% ipython --no-banner

In [1]: import numpy as np

In [2]: np.set_printoptions(precision=2, suppress=True, linewidth=100)

In [3]: rd = lambda a: np.round(a, 2) + 0

In [4]: rng = np.random.default_rng(56)

In [5]: t = np.sort(rng.uniform(-2, 2, 21))

In [6]: F = np.c_[t, t ** 2, t ** 3] @ np.array([[-2, 1, 0], [2, 1, 2], [-1, 0, 2]])

In [7]: rd(F)
Out[7]: 
array([[18.55,  1.8 , -6.96],
       [17.43,  1.65, -6.19],
       [14.91,  1.3 , -4.55],
       [ 7.06,  0.25, -0.59],
       [ 5.53,  0.06, -0.13],
       [ 4.61, -0.04,  0.08],
       [ 3.8 , -0.12,  0.21],
       [ 2.63, -0.22,  0.3 ],
       [ 2.12, -0.24,  0.29],
       [ 1.94, -0.25,  0.28],
       [-0.3 ,  0.21,  0.07],
       [-0.5 ,  0.48,  0.34],
       [-0.52,  0.51,  0.38],
       [-0.57,  0.61,  0.52],
       [-0.88,  1.62,  2.8 ],
       [-0.91,  1.71,  3.06],
       [-0.91,  1.72,  3.12],
       [-1.63,  3.36,  9.42],
       [-1.9 ,  3.79, 11.46],
       [-3.56,  5.62, 21.62],
       [-3.62,  5.67, 21.93]])

In [8]: M2 = np.c_[F[:, :1] @ np.array([[5]]), np.array([2, -1, 1, 2, 2, 0, 1, -1, 0, 2, 1, 1, 2, -1, 2, 2, -1, 1, -3, -3, 3])]

In [9]: rd(M2)
Out[9]: 
array([[ 92.74,   2.  ],
       [ 87.13,  -1.  ],
       [ 74.56,   1.  ],
       [ 35.29,   2.  ],
       [ 27.67,   2.  ],
       [ 23.06,   0.  ],
       [ 19.  ,   1.  ],
       [ 13.17,  -1.  ],
       [ 10.6 ,   0.  ],
       [  9.69,   2.  ],
       [ -1.48,   1.  ],
       [ -2.52,   1.  ],
       [ -2.6 ,   2.  ],
       [ -2.83,  -1.  ],
       [ -4.41,   2.  ],
       [ -4.54,   2.  ],
       [ -4.56,  -1.  ],
       [ -8.13,   1.  ],
       [ -9.52,  -3.  ],
       [-17.81,  -3.  ],
       [-18.08,   3.  ]])

In [10]: rd(np.linalg.lstsq(F, M2[:, 0])[0])
Out[10]: array([5., 0., 0.])

In [11]: np.linalg.matrix_rank(np.c_[F, M2])
Out[11]: np.int64(4)

In [12]: rd(np.linalg.norm(M2 - F @ np.linalg.lstsq(F, M2)[0], axis=0))
Out[12]: array([0.  , 7.74])

In [13]: cov = np.cov(F, rowvar=False)

In [14]: rd(cov)
Out[14]: 
array([[ 42.31,  -3.31, -34.1 ],
       [ -3.31,   3.27,  11.35],
       [-34.1 ,  11.35,  57.34]])

In [15]: rd(np.corrcoef(F.T))
Out[15]: 
array([[ 1.  , -0.28, -0.69],
       [-0.28,  1.  ,  0.83],
       [-0.69,  0.83,  1.  ]])

In [16]: rd(np.median(F, axis=0))
Out[16]: array([-0.3 ,  0.61,  0.3 ])

In [17]: np.argwhere(np.triu(np.abs(np.corrcoef(F.T)) > 0.8, 1))
Out[17]: array([[1, 2]])

In [18]: X = np.load("m.npy")

In [19]: X
Out[19]: 
array([[ 3,  5,  4,  7],
       [ 1,  3,  2,  5],
       [-4, -2, -3,  0],
       [-6, -4, -5, -2]])

In [20]: # looks like rank 2

In [21]: t3 = np.stack([X, 5 * X, X[::-1]])

In [22]: np.einsum("bij,cij->bc", t3, t3)
Out[22]: 
array([[ 248, 1240, -176],
       [1240, 6200, -880],
       [-176, -880,  248]])

In [23]: W0 = np.loadtxt("x.csv", delimiter=",")

In [24]: print(W0)
[[2. 0. 0. 0.]
 [0. 0. 0. 0.]
 [0. 0. 0. 0.]
 [0. 0. 0. 0.]]

In [25]: # columns 1 and 2 are equal

In [26]: ev, vecs = np.linalg.eigh(W0)

In [27]: x = np.array([-1, -3, -1, 0])

In [28]: rd(x @ W0 @ x / (x @ x)), ev[0], ev[-1]
Out[28]: (np.float64(0.18), np.float64(0.0), np.float64(2.0))

In [29]: print(vecs * np.maximum(ev, 0) @ vecs.T)
[[2. 0. 0. 0.]
 [0. 0. 0. 0.]
 [0. 0. 0. 0.]
 [0. 0. 0. 0.]]

In [30]: print(rd(np.linalg.eigvalsh(W0[1:, 1:])))
[0. 0. 0.]

In [31]: x @ W0 @ x
Out[31]: np.float64(2.0)
